$ ipython --no-banner

In [1]: import numpy as np

In [2]: from numpy import linalg as LA

In [3]: np.set_printoptions(precision=2, suppress=True, linewidth=160, legacy="1.25")

In [4]: rd = lambda a: np.round(a, 2) + 0

In [5]: data = np.load("dump.npy")

In [6]: data
Out[6]: 
array([[2., 1., 0., 0.],
       [0., 2., 1., 0.],
       [0., 0., 2., 1.],
       [0., 0., 0., 2.]])

In [7]: rng = np.random.default_rng(25131)

In [8]: z = rng.permutation(4)

In [9]: z
Out[9]: array([2, 3, 1, 0])

In [10]: out = data[z][:, z]

In [11]: np.trace(out)
Out[11]: 8.0

In [12]: np.allclose(out, data)
Out[12]: False

In [13]: data.reshape(4, 5)
---------------------------------------------------------------------------
ValueError                                Traceback (most recent call last)
Cell In[13], line 1
----> 1 data.reshape(4, 5)

ValueError: cannot reshape array of size 16 into shape (4,5)

In [14]: data.reshape(-1, 2)
Out[14]: 
array([[2., 1.],
       [0., 0.],
       [0., 2.],
       [1., 0.],
       [0., 0.],
       [2., 1.],
       [0., 0.],
       [0., 2.]])

In [15]: data.ravel(order="F")
Out[15]: array([2., 0., 0., 0., 1., 2., 0., 0., 0., 1., 2., 0., 0., 0., 1., 2.])

In [16]: data.reshape(2, -1)
Out[16]: 
array([[2., 1., 0., 0., 0., 2., 1., 0.],
       [0., 0., 2., 1., 0., 0., 0., 2.]])

In [17]: t3 = data.reshape(4, 2, -1)

In [18]: np.swapaxes(t3, 1, 2)[3]
Out[18]: 
array([[0., 0.],
       [0., 2.]])

In [19]: t3.shape
Out[19]: (4, 2, 2)

In [20]: np.einsum("ihd,ihd->ih", t3, t3)
Out[20]: 
array([[5., 0.],
       [4., 1.],
       [0., 5.],
       [0., 4.]])

In [21]: np.einsum("ihd,jhd->hij", t3, t3).shape
Out[21]: (2, 4, 4)

In [22]: [int(LA.matrix_rank(LA.matrix_power(data, p))) for p in range(1, 5)]
Out[22]: [4, 4, 4, 4]

In [23]: rd(np.sort(LA.eigvals(data)))
Out[23]: array([2., 2., 2., 2.])

In [24]: data @ data
Out[24]: 
array([[4., 4., 1., 0.],
       [0., 4., 4., 1.],
       [0., 0., 4., 4.],
       [0., 0., 0., 4.]])

In [25]: np.prod(np.diag(data)), rd(LA.det(data))
Out[25]: (16.0, 16.0)

In [26]: out = np.array([[3]])

In [27]: Z = np.array([[1, 3], [3, 2]])

In [28]: K = np.block([[out, np.zeros((1, 2))], [np.zeros((2, 1)), Z]])

In [29]: K
Out[29]: 
array([[3., 0., 0.],
       [0., 1., 3.],
       [0., 3., 2.]])

In [30]: out = LA.inv(K)

In [31]: rd(LA.det(K) * LA.det(out))
Out[31]: 1.0

In [32]: (np.abs(out) > 1e-9).astype(int)
Out[32]: 
array([[1, 0, 0],
       [0, 1, 1],
       [0, 1, 1]])

In [33]: np.allclose(out, K.T)
Out[33]: False

In [34]: rd(LA.cond(K))
Out[34]: 2.95

In [35]: out = K[0, 0] * K[1:] - np.outer(K[1:, 0], K[0])

In [36]: out
Out[36]: 
array([[0., 3., 9.],
       [0., 9., 6.]])

In [37]: np.flatnonzero(~out.round(6).any(axis=1))
Out[37]: array([], dtype=int64)

In [38]: K[:, 0] / K[0, 0]
Out[38]: array([1., 0., 0.])

In [39]: m1 = np.load("data.npy")

In [40]: m1
Out[40]: 
array([[-2.74,  2.43, -2.19],
       [ 2.85, -2.28,  2.18],
       [ 5.56, -4.77,  4.32],
       [ 4.17, -3.72,  3.34],
       [ 7.03, -5.96,  5.55],
       [-2.76,  2.38, -2.14],
       [-5.53,  4.74, -4.38],
       [-1.33,  1.11, -1.18],
       [ 0.01, -0.02, -0.04],
       [ 6.93, -6.06,  5.6 ],
       [ 2.77, -2.53,  2.18],
       [ 0.02, -0.02,  0.08],
       [-5.47,  4.78, -4.34],
       [ 6.98, -5.96,  5.47],
       [-0.06, -0.07,  0.03],
       [-4.19,  3.57, -3.28],
       [ 4.27, -3.6 ,  3.18],
       [ 2.75, -2.4 ,  2.24],
       [ 4.16, -3.62,  3.35]])

In [41]: m1.sum(axis=0)
Out[41]: array([ 25.42, -22.  ,  19.97])

In [42]: np.unravel_index(np.abs(m1).argmax(), m1.shape)
Out[42]: (4, 0)

In [43]: m1[19]
---------------------------------------------------------------------------
IndexError                                Traceback (most recent call last)
Cell In[43], line 1
----> 1 m1[19]

IndexError: index 19 is out of bounds for axis 0 with size 19

In [44]: m1.shape
Out[44]: (19, 3)

In [45]: LA.rank(m1)
---------------------------------------------------------------------------
AttributeError                            Traceback (most recent call last)
Cell In[45], line 1
----> 1 LA.rank(m1)

AttributeError: module 'numpy.linalg' has no attribute 'rank'
